% ipython --no-banner

In [1]: import numpy as np

In [2]: np.set_printoptions(precision=2, suppress=True, linewidth=140, floatmode="fixed")

In [3]: F = np.load("case18.npy")

In [4]: print(F)
[[ 1.73 -0.78  4.17 -0.05  1.07  6.16 -5.17 -0.01 -0.75  2.05  2.89]
 [ 3.89  0.57 -0.12 -2.51 -2.71 -4.01  5.26 -1.87  0.94  1.89  4.37]
 [ 0.62 -3.92 -4.08 -4.67  0.49 -1.13 -3.58 -3.22  0.37  2.26 -3.99]
 [-5.69  2.86  0.34 -0.80 -2.93  3.49 -2.04  4.55  3.35 -1.25  0.54]
 [ 0.04  0.04  0.72 -0.08  0.69  2.22  1.18  1.63 -9.13 -1.77 -1.88]
 [ 1.54 -4.43  1.58  4.80 -4.71 -0.92  3.36 -3.37  2.49 -0.65 -0.35]
 [ 3.13 -2.06 -1.58  3.59 -0.41 -6.62  1.39  3.81 -0.97  3.03  0.21]
 [ 2.45  0.42  0.97  1.85 -5.90  3.58 -0.39 -5.40 -1.15  1.13  3.15]
 [ 5.98  3.99  0.98 -2.19 -1.00  2.50  4.48  0.03  1.91  0.41 -3.38]
 [-0.87 -3.10  0.31 -0.38 -2.55 -1.86 -4.35 -1.17  0.39 -2.65 -7.21]
 [ 0.76 -5.39  1.61 -2.05  2.55  2.28 -0.44  3.33 -2.21 -3.84 -4.58]
 [-2.70  0.35  6.56 -3.33 -2.50  2.53  1.15 -4.11  1.33  1.81  1.59]
 [ 0.91  5.22  0.54 -2.34  1.72  4.14 -2.76  1.07  5.57  2.19 -1.24]
 [-0.42 -2.25  4.91  0.02  1.22  4.24 -6.14  2.03  2.78  0.93  0.83]
 [-1.41 -1.66 -4.92 -1.02  4.05 -0.13 -0.23 -4.01  4.70  3.74 -1.19]
 [-1.22  0.06  5.39  6.59 -0.27  3.70 -0.99  2.45  1.49  0.90  1.50]
 [ 2.62 -2.55 -0.25  0.21  4.73  6.10  0.42 -2.01  0.41 -1.76 -4.42]
 [ 0.14 -2.93  4.10  2.14 -1.90 -4.25 -1.65 -0.18 -4.44  4.08 -3.03]
 [ 0.97  1.37  1.46  1.10  2.63  6.98  0.17  2.21  4.85  1.94 -2.44]
 [ 4.66  1.37 -1.00 -4.31 -5.12  0.59 -1.57  0.90  0.31  5.19 -0.05]
 [-0.54 -6.22 -4.03  1.89  1.95 -1.87  4.58  0.24 -1.81 -2.38 -1.98]
 [ 4.92  3.48 -1.00 -2.73 -3.98  4.02  0.80  4.32  0.30 -1.80 -0.81]
 [-4.45 -2.51  3.30 -1.75  5.30  1.92  1.75  3.71 -3.24 -0.04  0.89]
 [-4.05  2.30 -2.61 -3.57 -0.52  2.68 -5.24 -2.39  0.01 -1.93  3.79]
 [-0.08 -2.74 -1.16  0.40 -3.55  4.51 -4.74  4.63  1.57 -1.08 -3.25]
 [-3.81  0.44 -0.64 -2.74  2.29  4.66  3.30 -0.24  3.74 -4.34 -2.57]
 [-1.90  1.08  0.84 -3.36  2.97 -2.36 -5.58  5.24  1.38  0.50  2.85]
 [ 1.23 -4.80 -0.73 -0.31 -2.35  0.99  0.82  5.46  3.35  4.81  1.86]
 [-3.40 -3.56 -0.87  2.01  5.55 -3.19  1.03 -0.83  5.08  0.99 -1.20]
 [-1.03 -1.45 -0.62 -2.15  3.81 -5.22 -0.84  0.76  3.60 -3.97  4.48]
 [ 5.74  2.64 -1.35  0.16  2.81 -0.18  4.82 -3.58  0.81  3.18 -1.86]
 [ 3.43  5.31  2.33 -2.22  2.95  4.77 -3.92  1.03  0.32  0.90  0.97]
 [-0.59  3.17  0.55  1.93  0.38  2.08  3.02 -1.39 -1.72  7.47 -3.37]
 [ 4.33  2.02  3.00  1.90 -0.91  2.62 -4.67  3.21  3.18 -3.73  0.88]
 [ 3.63 -0.19  2.30  0.80 -2.00 -8.17 -0.40 -0.51  2.41  1.19 -1.56]
 [ 2.56  0.96 -2.48 -1.45  6.26  1.42  0.25 -4.58  3.58  0.97 -2.88]
 [ 0.62 -3.54  3.28  1.67  5.66 -1.09  0.01  2.90 -5.24 -1.92  0.87]
 [ 0.17  1.91  5.69 -3.34  0.92 -0.64  3.52 -5.03 -2.10 -2.76  1.38]
 [-3.08  2.32 -3.88 -5.20  3.16  2.93  0.08  1.50  1.22  4.00  2.17]
 [-6.93 -0.38  0.37  2.07  1.59  1.35 -0.12 -0.66  0.08  3.21  5.69]
 [ 6.81  2.51 -0.82 -0.64  1.92  1.72 -0.46 -3.30  1.84 -2.52  4.34]
 [ 0.76 -4.22  1.51 -3.59  1.46  2.60  2.56 -0.34 -1.18 -4.76 -5.18]
 [ 0.94 -3.95  1.00  5.80  1.52 -3.29 -0.92 -3.52 -0.75 -3.56  3.04]
 [-0.25 -1.79 -3.40  1.13  2.49  3.71 -2.55  0.99  5.88 -4.65  0.55]
 [ 4.50 -2.82  5.14 -2.41 -2.24 -1.44 -3.52 -0.98  3.86 -0.02  2.04]
 [-3.94  4.97 -1.31  5.42  1.88 -3.51 -3.23  0.89 -0.40  1.19 -0.24]]

In [5]: C = F[[14, 0]].astype(float)

In [6]: for _ in range(4):
   ...:     idx = np.linalg.norm(F[:, None] - C, axis=-1).argmin(axis=1)
   ...:     C = np.array([F[idx == j].mean(axis=0) for j in range(2)])
   ...: 

In [7]: print(idx)
[1 0 0 1 1 0 0 1 1 0 1 1 1 1 0 1 1 0 1 1 0 1 1 1 1 1 1 1 0 0 0 1 0 1 0 0 1 1 1 1 1 1 0 1 1 0]

In [8]: print(C[1] - C[0])
[-0.24  1.43  1.97 -2.02 -0.43  5.27 -1.53  2.30 -0.10 -1.32  1.35]

In [9]: print(np.bincount(idx))
[16 30]
